$ python3 -q
>>> import numpy as np
>>> np.set_printoptions(precision=1, suppress=True, linewidth=160)
>>> tidy = lambda a: np.round(a, 1) + 0
>>> X = np.diag(np.array([2, 7, 8, 4, 2, 5, 5])) + 5 * np.eye(7, k=1) + 5 * np.eye(7, k=-1)
>>> print(X)
[[2. 5. 0. 0. 0. 0. 0.]
 [5. 7. 5. 0. 0. 0. 0.]
 [0. 5. 8. 5. 0. 0. 0.]
 [0. 0. 5. 4. 5. 0. 0.]
 [0. 0. 0. 5. 2. 5. 0.]
 [0. 0. 0. 0. 5. 5. 5.]
 [0. 0. 0. 0. 0. 5. 5.]]
>>> print(np.all(np.linalg.eigvalsh(X) > 0))
False
>>> rng = np.random.default_rng(4972)
>>> idx = rng.permutation(7)
>>> idx
array([5, 1, 2, 6, 3, 4, 0])
>>> A2 = X[idx][:, idx]
>>> A2
array([[5., 0., 0., 5., 0., 5., 0.],
       [0., 7., 5., 0., 0., 0., 5.],
       [0., 5., 8., 0., 5., 0., 0.],
       [5., 0., 0., 5., 0., 0., 0.],
       [0., 0., 5., 0., 4., 5., 0.],
       [5., 0., 0., 0., 5., 2., 0.],
       [0., 5., 0., 0., 0., 0., 2.]])
>>> tidy(np.sort(np.abs(np.linalg.eigvals(A2))))
array([ 0.5,  2.1,  4.4,  5.1,  8.4, 11.9, 15. ])
>>> vals, evecs = np.linalg.eigh(X)
>>> print(tidy(evecs.T @ evecs))
[[1. 0. 0. 0. 0. 0. 0.]
 [0. 1. 0. 0. 0. 0. 0.]
 [0. 0. 1. 0. 0. 0. 0.]
 [0. 0. 0. 1. 0. 0. 0.]
 [0. 0. 0. 0. 1. 0. 0.]
 [0. 0. 0. 0. 0. 1. 0.]
 [0. 0. 0. 0. 0. 0. 1.]]
>>> (vals > 1e-8).sum(), (vals < -1e-8).sum()
(np.int64(5), np.int64(2))
>>> np.unique(vals.round(6) + 0, return_counts=True)[1]
array([1, 1, 1, 1, 1, 1, 1])
>>> tidy(evecs.T @ X @ evecs)
array([[-5.1,  0. ,  0. ,  0. ,  0. ,  0. ,  0. ],
       [ 0. , -2.1,  0. ,  0. ,  0. ,  0. ,  0. ],
       [ 0. ,  0. ,  0.5,  0. ,  0. ,  0. ,  0. ],
       [ 0. ,  0. ,  0. ,  4.4,  0. ,  0. ,  0. ],
       [ 0. ,  0. ,  0. ,  0. ,  8.4,  0. ,  0. ],
       [ 0. ,  0. ,  0. ,  0. ,  0. , 11.9,  0. ],
       [ 0. ,  0. ,  0. ,  0. ,  0. ,  0. , 15. ]])
>>> print(tidy(np.abs(evecs[:, -1])))
[0.2 0.5 0.7 0.4 0.2 0.1 0.1]
>>> tidy(evecs @ np.diag(vals) @ evecs.T)
array([[2., 5., 0., 0., 0., 0., 0.],
       [5., 7., 5., 0., 0., 0., 0.],
       [0., 5., 8., 5., 0., 0., 0.],
       [0., 0., 5., 4., 5., 0., 0.],
       [0., 0., 0., 5., 2., 5., 0.],
       [0., 0., 0., 0., 5., 5., 5.],
       [0., 0., 0., 0., 0., 5., 5.]])
>>> tidy(np.linalg.svd(X, compute_uv=False))
array([15. , 11.9,  8.4,  5.1,  4.4,  2.1,  0.5])
>>> tidy(np.linalg.eigvalsh(X @ X))
array([  0.2,   4.4,  19. ,  25.7,  70.4, 141. , 226.1])
>>> tidy(np.linalg.eigvalsh(X + 4 * np.eye(7)))
array([-1.1,  1.9,  4.5,  8.4, 12.4, 15.9, 19. ])
>>> O, evecs = np.linalg.qr(X[:, :2])[0], np.linalg.qr(X[:, 2:])[0]
>>> sigma = np.linalg.svd(O.T @ evecs, compute_uv=False)
>>> (sigma > 0.9).sum()
np.int64(1)
>>> np.linalg.matrix_rank(X)
np.int64(7)
>>> X.sum(axis=0)
array([ 7., 17., 18., 14., 12., 15., 10.])
>>> X.shape
(7, 7)
>>> X.sum(axis=1)
array([ 7., 17., 18., 14., 12., 15., 10.])
>>> K = np.loadtxt("test4.csv", delimiter=",")
>>> K
array([[3., 2., 1., 2., 2., 1., 1.],
       [3., 3., 1., 0., 6., 0., 3.],
       [7., 7., 6., 4., 6., 4., 4.],
       [3., 2., 1., 0., 2., 0., 1.],
       [1., 2., 3., 5., 1., 4., 0.],
       [4., 3., 4., 0., 2., 2., 3.],
       [0., 0., 2., 3., 0., 3., 0.],
       [4., 3., 4., 2., 2., 3., 3.],
       [4., 4., 2., 4., 3., 2., 1.],
       [1., 1., 0., 0., 3., 0., 2.],
       [0., 0., 0., 0., 0., 0., 0.],
       [1., 1., 2., 3., 3., 3., 2.],
       [3., 2., 1., 2., 2., 1., 1.],
       [1., 1., 2., 3., 3., 3., 2.],
       [4., 4., 4., 7., 3., 5., 1.],
       [0., 0., 0., 0., 0., 0., 0.],
       [3., 2., 1., 0., 2., 0., 1.],
       [3., 2., 1., 2., 2., 1., 1.],
       [1., 1., 3., 0., 0., 2., 2.],
       [3., 2., 3., 3., 2., 3., 1.],
       [4., 3., 1., 2., 5., 1., 3.],
       [4., 4., 2., 4., 3., 2., 1.],
       [4., 4., 2., 2., 3., 1., 1.],
       [5., 4., 2., 0., 5., 0., 2.],
       [0., 0., 2., 3., 0., 3., 0.],
       [4., 5., 5., 2., 4., 3., 3.],
       [4., 3., 4., 0., 2., 2., 3.],
       [2., 2., 3., 0., 3., 2., 4.],
       [1., 2., 1., 2., 1., 1., 0.],
       [3., 2., 1., 2., 2., 1., 1.],
       [3., 2., 1., 2., 2., 1., 1.]])
>>> proj = K @ np.linalg.solve(K.T @ K, K.T)
>>> print(tidy(np.trace(proj)))
7.0
>>> tidy(proj @ K[:, 3])
array([2., 0., 4., 0., 5., 0., 3., 2., 4., 0., 0., 3., 2., 3., 7., 0., 0., 2., 0., 3., 2., 4., 2., 0., 3., 2., 0., 0., 2., 2., 2.])
>>> np.allclose(proj @ proj, proj)
True
>>> M = np.load("arr.npy")
>>> print(M)
[[ 0.1 -1.7 -0.6  0.4 -0.3  0.1  1.3]
 [ 0.5  0.   0.6 -0.4 -0.3 -1.4 -1.3]
 [ 1.8  1.1  0.7  0.5  0.3 -2.   0. ]
 [ 1.9 -0.9 -0.8  0.6  1.3  0.6  0. ]
 [-1.4 -0.4 -0.3  0.7  0.4 -1.2 -1. ]
 [ 1.9  1.5  1.   0.5  0.  -2.2  0.1]]
>>> tidy(np.linalg.norm(M, 2) / np.linalg.norm(M))
np.float64(0.7)
>>> np.linalg.cond(M) > 100
np.False_
>>> np.argsort(-np.linalg.norm(M, axis=0).round(6), kind="stable")[:3]
array([0, 5, 1])
>>> tidy(np.linalg.norm(M, 2))
np.float64(4.9)
>>> tidy(np.linalg.norm(M) ** 2 / np.linalg.norm(M, 2) ** 2)
np.float64(1.8)
>>> tidy(np.linalg.norm(M[2], 1)), tidy(np.linalg.norm(M[2], np.inf))
(np.float64(6.4), np.float64(2.0))
>>> tidy(np.linalg.norm(M, "nuc"))
np.float64(13.4)
>>> tidy(np.linalg.norm(M[2] - M[3]))
np.float64(3.7)
>>> W1 = np.array([[-6, 9, 0, -1],
...     [-8, -1, 2, -5],
...     [2, -1, -1, 0],
...     [2, 8, 4, 5],
...     [7, -2, -3, 8],
...     [5, 0, -3, -6],
...     [4, 5, -6, 8]])
>>> coef = np.array([2, 0, -1, -2])
>>> H = np.maximum(M @ W1 + coef, 0)
>>> np.linalg.matrix_rank(H)
np.int64(4)
>>> tidy(H)
array([[18.2, 13.5,  0. , 15.8],
       [ 0. ,  0. ,  9.7,  0. ],
       [ 0. , 17.8,  7.6,  7.6],
       [ 9.5, 21. ,  0. , 10.4],
       [ 7.2,  0. ,  9.7,  7.3],
       [ 0. , 19.1,  9. ,  5.1]])
>>> tidy((H > 0).mean(axis=0))
array([0.5, 0.7, 0.7, 0.8])
>>> W2 = np.array([[0, 2, 3], [0, 2, 0], [2, 2, 3], [2, 1, 0]])
>>> W1 @ W2
array([[ -2,   5, -18],
       [ -6, -19, -18],
       [ -2,   0,   3],
       [ 18,  33,  18],
       [ 10,  12,  12],
       [-18,  -2,   6],
       [  4,  14,  -6]])
>>> (H @ W2).round(6).argmax(axis=1)
array([1, 2, 1, 1, 2, 1])
>>> U, sigma, vt = np.linalg.svd(M)
>>> print(tidy(sigma))
[4.9 3.2 2.2 1.8 1.3 0.1]
>>> print(np.argmax(sigma[:-1] / (sigma[1:] + 1e-6)) + 1)
5
>>> A2 = U[:, :5] @ np.diag(sigma[:5]) @ vt[:5]
>>> tidy(np.linalg.norm(M - A2, 2)), tidy(sigma[5])
(np.float64(0.1), np.float64(0.1))
>>> print(np.linalg.matrix_rank(M, rtol=0.05))
5
>>> np.abs(M).max()
np.float64(2.2)
>>> tidy(np.linalg.svd(M, compute_uv=False))
array([4.9, 3.2, 2.2, 1.8, 1.3, 0.1])
>>> M.shape
(6, 7)
>>> np.count_nonzero(M)
np.int64(38)
>>> tidy(np.diff(M, axis=0))
array([[ 0.4,  1.7,  1.2, -0.8,  0. , -1.5, -2.6],
       [ 1.3,  1.1,  0.1,  0.9,  0.6, -0.6,  1.3],
       [ 0.1, -2. , -1.5,  0.1,  1. ,  2.6,  0. ],
       [-3.3,  0.5,  0.5,  0.1, -0.9, -1.8, -1. ],
       [ 3.3,  1.9,  1.3, -0.2, -0.4, -1. ,  1.1]])
>>> A = np.loadtxt("run12.csv", delimiter=",")
>>> A
array([[ 1., -2.,  4.],
       [ 1., -1.,  1.],
       [ 1.,  0.,  0.],
       [ 1.,  1.,  1.],
       [ 1.,  2.,  4.],
       [ 1.,  3.,  9.],
       [ 1.,  4., 16.],
       [ 1.,  5., 25.],
       [ 1.,  6., 36.]])
>>> # column 2 dominates
>>> A2 = np.c_[A[:, :1] @ np.array([[4]]), np.array([-1, 1, -2, 3, -3, -3, 3, 3, 1])]
>>> A2
array([[ 4., -1.],
       [ 4.,  1.],
       [ 4., -2.],
       [ 4.,  3.],
       [ 4., -3.],
       [ 4., -3.],
       [ 4.,  3.],
       [ 4.,  3.],
       [ 4.,  1.]])
>>> tidy(np.linalg.lstsq(A, A2[:, 0])[0])
array([4., 0., 0.])
>>> np.linalg.matrix_rank(np.c_[A, A2])
np.int64(4)
>>> np.linalg.matrix_rank(A2)
np.int64(2)
>>> vals, evecs = np.linalg.eigh(X)
>>> x = np.array([2, 2, 1, 2, 2, 3, 0])
>>> tidy(evecs * np.abs(vals) @ evecs.T)
array([[ 4. ,  3.3,  1.2, -0.8,  0.1,  0.3, -0.3],
       [ 3.3,  8.4,  3.9,  1. , -0.5,  0. ,  0.1],
       [ 1.2,  3.9,  9. ,  3.6,  1.4, -0.7,  0.3],
       [-0.8,  1. ,  3.6,  6.6,  1.8,  2.1, -1. ],
       [ 0.1, -0.5,  1.4,  1.8,  6.5,  1.9,  1.6],
       [ 0.3,  0. , -0.7,  2.1,  1.9,  7.2,  3.9],
       [-0.3,  0.1,  0.3, -1. ,  1.6,  3.9,  5.6]])
>>> np.abs(X).sum(axis=1).max(), tidy(np.abs(vals).max())
(np.float64(18.0), np.float64(15.0))
>>> tidy(evecs * np.maximum(vals, 0) @ evecs.T)
array([[ 3. ,  4.2,  0.6, -0.4,  0.1,  0.1, -0.2],
       [ 4.2,  7.7,  4.5,  0.5, -0.3,  0. ,  0.1],
       [ 0.6,  4.5,  8.5,  4.3,  0.7, -0.4,  0.1],
       [-0.4,  0.5,  4.3,  5.3,  3.4,  1. , -0.5],
       [ 0.1, -0.3,  0.7,  3.4,  4.3,  3.5,  0.8],
       [ 0.1,  0. , -0.4,  1. ,  3.5,  6.1,  4.4],
       [-0.2,  0.1,  0.1, -0.5,  0.8,  4.4,  5.3]])
>>> (np.sign(evecs[:, -1].round(6)) == np.sign(evecs[0, -1].round(6))).astype(int)
array([1, 1, 1, 1, 1, 1, 1])
>>> x @ X @ x
np.float64(293.0)
>>> np.linalg.matrix_rank(A)
np.int64(3)
>>> A.sum(axis=0)
array([ 9., 18., 96.])
>>> print(tidy(np.linalg.svd(A, compute_uv=False)))
[48.8  3.8  2.2]
>>> tidy(A.mean(axis=0))
array([ 1. ,  2. , 10.7])
>>> A.sum(axis=1)
array([ 3.,  1.,  1.,  3.,  7., 13., 21., 31., 43.])
>>> np.unravel_index(np.abs(A).argmax(), A.shape)
(np.int64(8), np.int64(2))
>>> A - A[0]
array([[ 0.,  0.,  0.],
       [ 0.,  1., -3.],
       [ 0.,  2., -4.],
       [ 0.,  3., -3.],
       [ 0.,  4.,  0.],
       [ 0.,  5.,  5.],
       [ 0.,  6., 12.],
       [ 0.,  7., 21.],
       [ 0.,  8., 32.]])
>>> np.abs(A).max()
np.float64(36.0)
>>> np.diff(A, axis=0)
array([[ 0.,  1., -3.],
       [ 0.,  1., -1.],
       [ 0.,  1.,  1.],
       [ 0.,  1.,  3.],
       [ 0.,  1.,  5.],
       [ 0.,  1.,  7.],
       [ 0.,  1.,  9.],
       [ 0.,  1., 11.]])
